% ipython --no-banner

In [1]: import numpy as np

In [2]: import numpy.linalg as la

In [3]: np.set_printoptions(precision=4, suppress=True, linewidth=160)

In [4]: M = np.load("test9.npy")

In [5]: M
Out[5]: 
array([[ 0.9355, -0.2302,  0.0855],
       [-0.2302,  0.1779,  0.3054],
       [ 0.0855,  0.3054,  0.8866]])

In [6]: # symmetric

In [7]: rk = la.matrix_rank(M)

In [8]: rk
Out[8]: np.int64(2)

In [9]: ns = la.svd(M)[2][rk:].T

In [10]: ns @ ns.T
Out[10]: 
array([[ 0.0645,  0.2302, -0.0855],
       [ 0.2302,  0.8221, -0.3054],
       [-0.0855, -0.3054,  0.1134]])

In [11]: la.matrix_rank(M.T @ M), la.matrix_rank(M @ M.T)
Out[11]: (np.int64(2), np.int64(2))

In [12]: rng = np.random.default_rng(168)

In [13]: A2 = M + rng.integers(-2, 3, (3, 2)) @ rng.integers(-2, 3, (2, 3))

In [14]: A2
Out[14]: 
array([[ 0.9355, -0.2302,  1.0855],
       [-0.2302,  0.1779,  2.3054],
       [ 2.0855, -3.6946, -1.1134]])

In [15]: np.abs(A2 - M).sum(axis=1)
Out[15]: array([1., 2., 8.])

In [16]: np.round(la.svd(A2 - M, compute_uv=False), 4) + 0
Out[16]: array([5., 2., 0.])

In [17]: ev, vecs = la.eigh(M)

In [18]: x = np.array([-2, 2, -2])

In [19]: vecs * np.abs(ev) @ vecs.T
Out[19]: 
array([[ 0.9355, -0.2302,  0.0855],
       [-0.2302,  0.1779,  0.3054],
       [ 0.0855,  0.3054,  0.8866]])

In [20]: vecs * np.maximum(ev, 0) @ vecs.T
Out[20]: 
array([[ 0.9355, -0.2302,  0.0855],
       [-0.2302,  0.1779,  0.3054],
       [ 0.0855,  0.3054,  0.8866]])

In [21]: la.matrix_power(M, 4)
Out[21]: 
array([[ 0.9355, -0.2302,  0.0855],
       [-0.2302,  0.1779,  0.3054],
       [ 0.0855,  0.3054,  0.8866]])

In [22]: (M - M.T) / 2
Out[22]: 
array([[0., 0., 0.],
       [0., 0., 0.],
       [0., 0., 0.]])

In [23]: np.allclose(M, M.T)
Out[23]: True

In [24]: (M + M.T) / 2
Out[24]: 
array([[ 0.9355, -0.2302,  0.0855],
       [-0.2302,  0.1779,  0.3054],
       [ 0.0855,  0.3054,  0.8866]])
